% ipython --no-banner

In [1]: import numpy as np

In [2]: import numpy.linalg as la

In [3]: np.set_printoptions(precision=2, suppress=True, linewidth=200)

In [4]: tidy = lambda a: np.round(a, 2) + 0

In [5]: X = np.array([[0, 2], [-2, 0]])

In [6]: left, sigma, Vh = la.svd(X, full_matrices=False)

In [7]: print(sigma)
[2. 2.]

In [8]: print(Vh @ Vh.T)
[[1. 0.]
 [0. 1.]]

In [9]: print((sigma > 1e-8).sum())
2

In [10]: print(np.allclose(left * sigma @ Vh, X))
True

In [11]: print(sigma / sigma[0])
[1. 1.]

In [12]: print(left.shape, sigma.shape, Vh.shape)
(2, 2) (2,) (2, 2)

In [13]: print(left.T @ X @ Vh.T)
[[2. 0.]
 [0. 2.]]

In [14]: print(np.allclose(X @ X.T, X.T @ X))
True

In [15]: print(X @ X)
[[-4  0]
 [ 0 -4]]

In [16]: print((X + X.T) / 2)
[[0. 0.]
 [0. 0.]]

In [17]: print(tidy(np.sort(np.abs(la.eigvals(X)))))
[2. 2.]

In [18]: print(np.allclose(X, X.T))
False

In [19]: print(X.T @ X)
[[4 0]
 [0 4]]

In [20]: print(X[:, 1] @ X[:, 0])
0

In [21]: K = np.array([[0, 1, 0], [0, 0, 1], [1, 0, 0]])

In [22]: P = np.triu(np.array([[-1, -1], [-1, 0]]), 1) + np.eye(2)

In [23]: M2 = P @ X @ la.inv(P)

In [24]: print(tidy(np.poly(M2)))
[1. 0. 4.]

In [25]: print(M2)
[[ 2.  4.]
 [-2. -2.]]

In [26]: print(tidy(la.det(M2)))
4.0

In [27]: print(np.trace(M2), np.trace(X))
0.0 0

In [28]: print(P @ X - X @ P)
[[ 2.  0.]
 [ 0. -2.]]

In [29]: print(la.matrix_rank(M2))
2

In [30]: print(np.einsum("ij,ji->", X, X))
-8

In [31]: print(np.einsum("ii->", X))
0

In [32]: print(tidy(la.det(X.T)))
4.0

In [33]: print(tidy(la.eigvals(X).sum().real))
0.0

In [34]: print(tidy(la.det(X[::-1])))
-4.0

In [35]: print(K @ (-1.0) ** np.arange(3))
[-1.  1.  1.]

In [36]: print(tidy(np.fft.fft(K[0])))
[ 1. +0.j   -0.5-0.87j -0.5+0.87j]

In [37]: print((K @ K)[0])
[0 0 1]

In [38]: arr = np.load("test12.npy")

In [39]: print(arr)
[[-0.2  -0.32 -1.8 ]
 [-0.1  -0.12 -0.6 ]
 [-0.6  -1.26  0.  ]
 [ 0.3   0.61 -0.1 ]
 [ 0.9   1.72  0.5 ]
 [ 0.1   0.17 -0.5 ]
 [-0.8  -1.6  -2.5 ]
 [-0.4  -0.79  0.9 ]
 [-0.3  -0.68  1.3 ]
 [ 0.1   0.22  0.1 ]
 [ 1.6   3.12 -0.2 ]
 [-0.8  -1.57  0.9 ]
 [-0.2  -0.36 -0.6 ]
 [-0.3  -0.59  0.3 ]
 [ 0.5   0.96 -0.9 ]
 [ 0.7   1.46  0.6 ]
 [-1.3  -2.58 -0.9 ]
 [-2.   -4.03  1.1 ]
 [-0.5  -1.02 -1.  ]]

In [40]: Z = arr[[8, 2]].astype(float)

In [41]: for _ in range(7):
    ...:     z = la.norm(arr[:, None] - Z, axis=-1).argmin(axis=1)
    ...:     Z = np.array([arr[z == j].mean(axis=0) for j in range(2)])
    ...: 

In [42]: print(z)
[1 1 1 0 0 0 1 1 1 0 0 1 1 1 0 0 1 1 1]

In [43]: print(tidy(Z[1] - Z[0]))
[-1.23 -2.42 -0.17]

In [44]: print(tidy(Z))
[[ 0.6   1.18 -0.07]
 [-0.62 -1.24 -0.24]]

In [45]: Ac = arr - arr.mean(axis=0)

In [46]: vecs = la.svd(Ac)[2][:2]

In [47]: M2 = Ac - Ac @ vecs.T @ vecs

In [48]: print(la.norm(M2, axis=1).round(6).argmax())
15

In [49]: print(tidy(M2.std(axis=0)))
[0.02 0.01 0.  ]

In [50]: gram = np.cov(arr, rowvar=False)

In [51]: print(gram.shape)
(3, 3)

In [52]: print(tidy(np.corrcoef(arr[:, 2], arr[:, 1])[0, 1]))
-0.02

In [53]: print(np.argsort(-arr.std(axis=0).round(6), kind="stable"))
[1 2 0]

In [54]: rng = np.random.default_rng(8160)

In [55]: z = rng.permutation(3)

In [56]: M2 = arr[:, z] * rng.choice([-1, 1], 3)

In [57]: print(M2)
[[ 0.2   0.32  1.8 ]
 [ 0.1   0.12  0.6 ]
 [ 0.6   1.26 -0.  ]
 [-0.3  -0.61  0.1 ]
 [-0.9  -1.72 -0.5 ]
 [-0.1  -0.17  0.5 ]
 [ 0.8   1.6   2.5 ]
 [ 0.4   0.79 -0.9 ]
 [ 0.3   0.68 -1.3 ]
 [-0.1  -0.22 -0.1 ]
 [-1.6  -3.12  0.2 ]
 [ 0.8   1.57 -0.9 ]
 [ 0.2   0.36  0.6 ]
 [ 0.3   0.59 -0.3 ]
 [-0.5  -0.96  0.9 ]
 [-0.7  -1.46 -0.6 ]
 [ 1.3   2.58  0.9 ]
 [ 2.    4.03 -1.1 ]
 [ 0.5   1.02  1.  ]]

In [58]: left, _, Vh = la.svd(arr.T @ M2)

In [59]: print(tidy(left @ Vh))
[[-1.  0.  0.]
 [ 0. -1.  0.]
 [ 0.  0. -1.]]

In [60]: P = arr @ la.solve(arr.T @ arr, arr.T)

In [61]: print(tidy(np.diag(P)))
[0.25 0.14 0.13 0.01 0.18 0.04 0.43 0.07 0.2  0.01 0.32 0.13 0.04 0.02 0.12 0.19 0.18 0.43 0.11]

In [62]: print(np.allclose(P @ P, P))
True

In [63]: J = np.loadtxt("a.csv", delimiter=",")

In [64]: print(J)
[[1. 0. 0. 0.]
 [0. 1. 0. 0.]
 [0. 0. 0. 1.]
 [0. 0. 1. 0.]]

In [65]: print(tidy(la.eigvalsh(J).min()))
-1.0

In [66]: print(np.all(la.eigvalsh(J) > 0))
False

In [67]: vec = np.array([2, 0, -2, 0])

In [68]: rhs = J @ vec

In [69]: print(rhs)
[ 2.  0.  0. -2.]

In [70]: print(tidy(la.solve(J, rhs)))
[ 2.  0. -2.  0.]

In [71]: print(tidy(la.solve(J, 3 * rhs)))
[ 6.  0. -6.  0.]

In [72]: print(tidy(la.solve(J, J[:, 3])))
[0. 0. 0. 1.]

In [73]: print(tidy(la.solve(J.T, J[3])))
[0. 0. 0. 1.]

In [74]: ev, vecs = la.eigh(J)

In [75]: print(tidy(vecs.T @ J @ vecs))
[[-1.  0.  0.  0.]
 [ 0.  1.  0.  0.]
 [ 0.  0.  1.  0.]
 [ 0.  0.  0.  1.]]

In [76]: print((ev > 1e-8).sum(), (ev < -1e-8).sum())
3 1

In [77]: print(ev)
[-1.  1.  1.  1.]

In [78]: print(np.allclose(J @ J.T, J.T @ J))
True

In [79]: print(tidy(np.abs(la.eigvals(J)).max()))
1.0

In [80]: print((J - J.T) / 2)
[[0. 0. 0. 0.]
 [0. 0. 0. 0.]
 [0. 0. 0. 0.]
 [0. 0. 0. 0.]]

In [81]: print(np.allclose(J, J.T))
True

In [82]: print(J @ J)
[[1. 0. 0. 0.]
 [0. 1. 0. 0.]
 [0. 0. 1. 0.]
 [0. 0. 0. 1.]]

In [83]: vec = np.array([2, 1, 2, -1])

In [84]: print(4 - la.matrix_rank(J - np.eye(4), tol=1e-8))
3

In [85]: print(tidy(np.abs(la.eigvals(J))))
[1. 1. 1. 1.]

In [86]: print(J.T @ (J @ vec))
[ 2.  1.  2. -1.]

In [87]: M = np.load("out18.npy")

In [88]: print(M)
[[1 0 0]
 [0 0 1]
 [0 1 0]]

In [89]: ev, vecs = la.eigh(M)

In [90]: vec = np.array([7, 7, 5])

In [91]: print(np.abs(M).sum(axis=1).max(), np.abs(ev).max())
1 1.0

In [92]: print(tidy(vecs * np.maximum(ev, 0) @ vecs.T))
[[1.  0.  0. ]
 [0.  0.5 0.5]
 [0.  0.5 0.5]]

In [93]: print(tidy(vec @ M @ vec / (vec @ vec)), ev[0], ev[-1])
0.97 -1.0 1.0

In [94]: print(vec @ M @ vec)
119

In [95]: vec = np.array([1, 1, 0])

In [96]: rhs = M @ vec

In [97]: coef, lr = np.zeros(3), 1 / la.norm(M, 2) ** 2

In [98]: for i in range(25):
    ...:     coef -= lr * M.T @ (M @ coef - rhs)
    ...:     if i % 5 == 0: print(i, round(la.norm(M @ coef - rhs), 2))
    ...: 
0 0.0
5 0.0
10 0.0
15 0.0
20 0.0

In [99]: print(coef)
[1. 1. 0.]
